$ python3 -q
>>> import numpy as np
>>> np.set_printoptions(suppress=True, linewidth=140)
>>> M = np.array([[4, 5, 6, 7],
...     [8, 9, 10, 11],
...     [12, 13, 14, 15],
...     [16, 17, 18, 19],
...     [20, 21, 22, 23],
...     [24, 25, 26, 27],
...     [28, 29, 30, 31],
...     [32, 33, 34, 35],
...     [36, 37, 38, 39],
...     [40, 41, 42, 43]])
>>> rank = np.linalg.matrix_rank(M)
>>> rank
np.int64(2)
>>> ns = np.linalg.svd(M)[2][rank:].T
>>> [int(np.linalg.matrix_rank(M[:i])) for i in range(1, len(M) + 1)]
[1, 2, 2, 2, 2, 2, 2, 2, 2, 2]
>>> ns.shape
(4, 2)
>>> [round(float(x), 3) for x in np.linalg.svd(M, compute_uv=False)[:3]]
[165.561, 3.103, 0.0]
>>> dist = np.linalg.norm(M[:, None] - M[None], axis=-1)
>>> dist[5].round(6).argsort(kind="stable")[:4]
array([5, 4, 6, 3])
>>> dist[5]
array([40., 32., 24., 16.,  8.,  0.,  8., 16., 24., 32.])
>>> (dist + 1e9 * np.eye(10)).round(6).argmin(axis=1)
array([1, 0, 1, 2, 3, 4, 5, 6, 7, 8])
>>> np.linalg.matrix_rank(dist ** 2)
np.int64(3)
>>> T = np.stack([M, 3 * M, M[::-1]])
>>> T.shape
(3, 10, 4)
>>> np.linalg.matrix_rank(T)
array([2, 2, 2])
>>> T.sum(axis=0)
array([[ 56,  61,  66,  71],
       [ 68,  73,  78,  83],
       [ 80,  85,  90,  95],
       [ 92,  97, 102, 107],
       [104, 109, 114, 119],
       [116, 121, 126, 131],
       [128, 133, 138, 143],
       [140, 145, 150, 155],
       [152, 157, 162, 167],
       [164, 169, 174, 179]])
>>> J = np.load("run10.npy")
>>> J
array([[0, 0, 1, 0, 0, 0, 0, 0, 0, 0, 0],
       [1, 0, 0, 0, 0, 0, 0, 0, 0, 0, 0],
       [0, 0, 0, 0, 0, 0, 0, 0, 0, 1, 0],
       [0, 0, 0, 0, 0, 0, 1, 0, 0, 0, 0],
       [0, 0, 0, 0, 0, 0, 0, 0, 1, 0, 0],
       [0, 0, 0, 1, 0, 0, 0, 0, 0, 0, 0],
       [0, 0, 0, 0, 0, 1, 0, 0, 0, 0, 0],
       [0, 0, 0, 0, 0, 0, 0, 1, 0, 0, 0],
       [0, 0, 0, 0, 1, 0, 0, 0, 0, 0, 0],
       [0, 0, 0, 0, 0, 0, 0, 0, 0, 0, 1],
       [0, 1, 0, 0, 0, 0, 0, 0, 0, 0, 0]])
>>> vec = np.array([5, 3, 0, 2, 1, 3, 2, 5, 5, 0, 3])
>>> h1 = np.maximum(J @ vec, 0)
>>> np.maximum(J @ vec, 0) - np.maximum(-J @ vec, 0)
array([0, 5, 0, 2, 5, 2, 3, 5, 1, 3, 3])
>>> np.maximum(J @ (3 * vec), 0)
array([ 0, 15,  0,  6, 15,  6,  9, 15,  3,  9,  9])
>>> J * (h1 > 1e-9)[:, None]
array([[0, 0, 0, 0, 0, 0, 0, 0, 0, 0, 0],
       [1, 0, 0, 0, 0, 0, 0, 0, 0, 0, 0],
       [0, 0, 0, 0, 0, 0, 0, 0, 0, 0, 0],
       [0, 0, 0, 0, 0, 0, 1, 0, 0, 0, 0],
       [0, 0, 0, 0, 0, 0, 0, 0, 1, 0, 0],
       [0, 0, 0, 1, 0, 0, 0, 0, 0, 0, 0],
       [0, 0, 0, 0, 0, 1, 0, 0, 0, 0, 0],
       [0, 0, 0, 0, 0, 0, 0, 1, 0, 0, 0],
       [0, 0, 0, 0, 1, 0, 0, 0, 0, 0, 0],
       [0, 0, 0, 0, 0, 0, 0, 0, 0, 0, 1],
       [0, 1, 0, 0, 0, 0, 0, 0, 0, 0, 0]])
>>> other = np.linalg.invert(J)
Traceback (most recent call last):
  File "<python-input-25>", line 1, in <module>
    other = np.linalg.invert(J)
            ^^^^^^^^^^^^^^^^
AttributeError: module 'numpy.linalg' has no attribute 'invert'
>>> other = np.linalg.inv(J)
>>> np.round(np.linalg.det(J) * other, 3)
array([[-0., -1., -0., -0., -0., -0., -0., -0., -0., -0., -0.],
       [-0., -0., -0., -0., -0., -0., -0., -0., -0., -0., -1.],
       [-1., -0., -0., -0., -0., -0., -0., -0., -0., -0., -0.],
       [-0., -0., -0., -0., -0., -1., -0., -0., -0., -0., -0.],
       [-0., -0., -0., -0., -0., -0., -0., -0., -1., -0., -0.],
       [-0., -0., -0., -0., -0., -0., -1., -0., -0., -0., -0.],
       [-0., -0., -0., -1., -0., -0., -0., -0., -0., -0., -0.],
       [-0., -0., -0., -0., -0., -0., -0., -1., -0., -0., -0.],
       [-0., -0., -0., -0., -1., -0., -0., -0., -0., -0., -0.],
       [-0., -0., -1., -0., -0., -0., -0., -0., -0., -0., -0.],
       [-0., -0., -0., -0., -0., -0., -0., -0., -0., -1., -0.]])
>>> np.allclose(other, J.T)
True
>>> round(np.linalg.slogdet(J)[0], 3)
np.float64(-1.0)
>>> np.round(np.linalg.inv(other), 3)
array([[0., 0., 1., 0., 0., 0., 0., 0., 0., 0., 0.],
       [1., 0., 0., 0., 0., 0., 0., 0., 0., 0., 0.],
       [0., 0., 0., 0., 0., 0., 0., 0., 0., 1., 0.],
       [0., 0., 0., 0., 0., 0., 1., 0., 0., 0., 0.],
       [0., 0., 0., 0., 0., 0., 0., 0., 1., 0., 0.],
       [0., 0., 0., 1., 0., 0., 0., 0., 0., 0., 0.],
       [0., 0., 0., 0., 0., 1., 0., 0., 0., 0., 0.],
       [0., 0., 0., 0., 0., 0., 0., 1., 0., 0., 0.],
       [0., 0., 0., 0., 1., 0., 0., 0., 0., 0., 0.],
       [0., 0., 0., 0., 0., 0., 0., 0., 0., 0., 1.],
       [0., 1., 0., 0., 0., 0., 0., 0., 0., 0., 0.]])
>>> data = np.array([[0, 1, 3, 3, 5],
...     [0, 0, 5, 5, 0],
...     [0, 0, 0, 1, 3],
...     [0, 0, 0, 0, 0],
...     [0, 0, 0, 0, 0]])
>>> data
array([[0, 1, 3, 3, 5],
       [0, 0, 5, 5, 0],
       [0, 0, 0, 1, 3],
       [0, 0, 0, 0, 0],
       [0, 0, 0, 0, 0]])
>>> vec = np.array([-3, 1, -3, 3, 5])
>>> h1 = np.maximum(data @ vec, 0)
>>> h1
array([26,  0, 18,  0,  0])
>>> np.maximum(data @ (3 * vec), 0)
array([78,  0, 54,  0,  0])
>>> data.T @ h1
array([  0,  26,  78,  96, 184])
>>> np.linalg.matrix_rank(data - data[0, 0] * np.eye(5))
np.int64(3)
>>> np.round(np.sort(np.linalg.eigvals(data)), 3)
array([0., 0., 0., 0., 0.])
>>> mat = np.load("m.npy")
>>> mat
array([[ 15., -10.,  -5.,   5.],
       [ 18., -13.,  -8.,   8.],
       [ 18., -13.,  -8.,   8.],
       [ 24., -19., -14.,  14.]])
>>> np.allclose(mat @ mat.T, mat.T @ mat)
False
>>> (mat - mat.T) / 2
array([[  0. , -14. , -11.5,  -9.5],
       [ 14. ,   0. ,   2.5,  13.5],
       [ 11.5,  -2.5,   0. ,  11. ],
       [  9.5, -13.5, -11. ,   0. ]])
>>> np.allclose(mat, mat.T)
False
>>> np.linalg.determinant(mat)
Traceback (most recent call last):
  File "<python-input-45>", line 1, in <module>
    np.linalg.determinant(mat)
    ^^^^^^^^^^^^^^^^^^^^^
AttributeError: module 'numpy.linalg' has no attribute 'determinant'
>>> np.trace(mat)
np.float64(8.0)
>>> np.round(np.abs(np.linalg.eigvals(mat)).max(), 3)
np.float64(5.0)
>>> mat.inv()
Traceback (most recent call last):
  File "<python-input-48>", line 1, in <module>
    mat.inv()
    ^^^^^^^
AttributeError: 'numpy.ndarray' object has no attribute 'inv'
>>> left, sv, Vh = np.linalg.svd(mat)
>>> np.argmax(sv[:-1] / (sv[1:] + 1e-6)) + 1
np.int64(2)
>>> other = left[:, :2] @ np.diag(sv[:2]) @ Vh[:2]
>>> np.linalg.matrix_rank(mat, rtol=0.05)
np.int64(2)
>>> round(np.abs(mat - other).max(), 3)
np.float64(0.0)
>>> m1 = np.loadtxt("x.csv", delimiter=",")
>>> m1
array([[  3.,   3.,   0.],
       [  8.,   7.,   1.],
       [  4.,  12.,   4.],
       [  5.,  13.,   3.],
       [ 10.,  15.,   5.],
       [  9.,  13.,   0.],
       [  7.,   8.,   5.],
       [ 12.,   5.,   2.],
       [ 10.,   3.,   5.],
       [  8.,   6.,   0.],
       [  5.,   4.,   4.],
       [  2.,   4.,  -1.],
       [ -1.,   1.,   3.],
       [  2.,   6.,   8.],
       [  4.,   5.,   5.],
       [  5.,   0.,   0.],
       [  8.,   3.,   0.],
       [  8.,  -2.,   3.],
       [  7.,  -7.,   4.],
       [  5.,  -9.,  -1.],
       [  6., -12.,   3.],
       [  3., -13.,  -1.],
       [  2., -14.,  -5.],
       [ -3., -17.,  -8.],
       [ -7., -20.,  -3.],
       [ -7., -21.,   2.],
       [ -9., -18.,   5.],
       [-12., -20.,   1.],
       [-11., -18.,  -4.],
       [-15., -15.,  -4.],
       [-18., -13.,  -6.],
       [-22., -15.,  -1.]])
>>> left, sv, Vh = np.linalg.svd(M)
>>> sv.round(3) + 0
array([165.561,   3.103,   0.   ,   0.   ])
>>> np.argmax(sv[:-1] / (sv[1:] + 1e-6)) + 1
np.int64(2)
>>> other = left[:, :2] @ np.diag(sv[:2]) @ Vh[:2]
>>> round(np.abs(M - other).max(), 3)
np.float64(0.0)
>>> round(float(np.linalg.norm(M - other) / np.linalg.norm(M)), 3)
0.0
>>> np.linalg.matrix_rank(M, rtol=0.05)
np.int64(1)
>>> np.round(np.linalg.norm(M - other, 2), 3), round(sv[2], 3)
(np.float64(0.0), np.float64(0.0))
>>> other.round(3)
array([[ 4.,  5.,  6.,  7.],
       [ 8.,  9., 10., 11.],
       [12., 13., 14., 15.],
       [16., 17., 18., 19.],
       [20., 21., 22., 23.],
       [24., 25., 26., 27.],
       [28., 29., 30., 31.],
       [32., 33., 34., 35.],
       [36., 37., 38., 39.],
       [40., 41., 42., 43.]])
>>> other = np.c_[m1[:, :1] @ np.array([[1]]), np.array([-7, 4, 9, -9, 2, 1, -3, 7, -9, -6, 7, 7, -7, -7, 5, -2, 9, 9, 9, -6, -5, -1, 6, -9, -9, 8, 3, -4, -2, 3, -7, -1])]
>>> other
array([[  3.,  -7.],
       [  8.,   4.],
       [  4.,   9.],
       [  5.,  -9.],
       [ 10.,   2.],
       [  9.,   1.],
       [  7.,  -3.],
       [ 12.,   7.],
       [ 10.,  -9.],
       [  8.,  -6.],
       [  5.,   7.],
       [  2.,   7.],
       [ -1.,  -7.],
       [  2.,  -7.],
       [  4.,   5.],
       [  5.,  -2.],
       [  8.,   9.],
       [  8.,   9.],
       [  7.,   9.],
       [  5.,  -6.],
       [  6.,  -5.],
       [  3.,  -1.],
       [  2.,   6.],
       [ -3.,  -9.],
       [ -7.,  -9.],
       [ -7.,   8.],
       [ -9.,   3.],
       [-12.,  -4.],
       [-11.,  -2.],
       [-15.,   3.],
       [-18.,  -7.],
       [-22.,  -1.]])
>>> np.round(np.linalg.norm(other - m1 @ np.linalg.lstsq(m1, other)[0], axis=0), 3) + 0
array([ 0.   , 35.018])
>>> np.round(np.linalg.norm(np.linalg.qr(m1)[0].T @ other, axis=0) ** 2 / ((other ** 2).sum(axis=0) + 1e-12), 3)
array([1.   , 0.047])
>>> np.round(np.linalg.lstsq(m1, other[:, 0])[0], 3) + 0
array([1., 0., 0.])
>>> q, evecs = np.linalg.qr(m1[:, :1])[0], np.linalg.qr(m1[:, 1:])[0]
>>> sv = np.linalg.svd(q.T @ evecs, compute_uv=False)
>>> (sv > 0.9).sum()
np.int64(0)
>>> sv.round(3)
array([0.699])
>>> lab = m1[:, 2] > np.median(m1[:, 2])
>>> f = m1[lab].mean(axis=0) - m1[~lab].mean(axis=0)
>>> lab.astype(int)
array([0, 0, 1, 1, 1, 0, 1, 1, 1, 0, 1, 0, 1, 1, 1, 0, 0, 1, 1, 0, 1, 0, 0, 0, 0, 1, 1, 0, 0, 0, 0, 0])
>>> X = -1 * np.eye(6) + np.eye(6, k=1)
>>> X
array([[-1.,  1.,  0.,  0.,  0.,  0.],
       [ 0., -1.,  1.,  0.,  0.,  0.],
       [ 0.,  0., -1.,  1.,  0.,  0.],
       [ 0.,  0.,  0., -1.,  1.,  0.],
       [ 0.,  0.,  0.,  0., -1.,  1.],
       [ 0.,  0.,  0.,  0.,  0., -1.]])
>>> np.linalg.matrix_rank(X - X[0, 0] * np.eye(6))
np.int64(5)
>>> np.round(np.sort(np.linalg.eigvals(X)), 3)
array([-1., -1., -1., -1., -1., -1.])
